$ python3 -q
>>> import numpy as np
>>> np.set_printoptions(precision=2, suppress=True, linewidth=120)
>>> def tidy(a):
...     return np.round(a, 2) + 0
... 
>>> data = np.load("block13.npy")
>>> data
array([[1.  , 0.7 , 0.49, 0.34, 0.24],
       [0.7 , 1.  , 0.7 , 0.49, 0.34],
       [0.49, 0.7 , 1.  , 0.7 , 0.49],
       [0.34, 0.49, 0.7 , 1.  , 0.7 ],
       [0.24, 0.34, 0.49, 0.7 , 1.  ]])
>>> tidy(np.linalg.matrix_power(data, 2))
array([[1.9 , 1.99, 1.83, 1.53, 1.2 ],
       [1.99, 2.34, 2.25, 1.95, 1.53],
       [1.83, 2.25, 2.46, 2.25, 1.83],
       [1.53, 1.95, 2.25, 2.34, 1.99],
       [1.2 , 1.53, 1.83, 1.99, 1.9 ]])
>>> tidy(data @ data)
array([[1.9 , 1.99, 1.83, 1.53, 1.2 ],
       [1.99, 2.34, 2.25, 1.95, 1.53],
       [1.83, 2.25, 2.46, 2.25, 1.83],
       [1.53, 1.95, 2.25, 2.34, 1.99],
       [1.2 , 1.53, 1.83, 1.99, 1.9 ]])
>>> (data + data.T) / 2
array([[1.  , 0.7 , 0.49, 0.34, 0.24],
       [0.7 , 1.  , 0.7 , 0.49, 0.34],
       [0.49, 0.7 , 1.  , 0.7 , 0.49],
       [0.34, 0.49, 0.7 , 1.  , 0.7 ],
       [0.24, 0.34, 0.49, 0.7 , 1.  ]])
>>> np.allclose(data, data.T)
True
>>> np.allclose(data @ data.T, data.T @ data)
True
>>> np.trace(data)
np.float64(5.0)
>>> tidy(np.abs(np.linalg.eigvals(data)).max())
np.float64(3.1)
>>> ev, vecs = np.linalg.eig(data)
>>> tidy(np.sort(np.linalg.eigvals(data @ data)))
array([0.04, 0.06, 0.19, 1.03, 9.61])
>>> tidy(np.sort(np.linalg.eigvals(data.T)))
array([0.19, 0.25, 0.43, 1.02, 3.1 ])
>>> tidy(np.prod(ev))
np.float64(0.07)
>>> tidy(data @ vecs[:, 0] - ev[0] * vecs[:, 0])
array([0., 0., 0., 0., 0.])
>>> Q, vecs = np.linalg.qr(data[:, :2])[0], np.linalg.qr(data[:, 2:])[0]
>>> sv = np.linalg.svd(Q.T @ vecs, compute_uv=False)
>>> tidy(np.degrees(np.arccos(sv.clip(0, 1))))
array([16.83, 79.67])
>>> tidy(np.linalg.norm(Q @ Q.T - vecs @ vecs.T, 2))
np.float64(1.0)
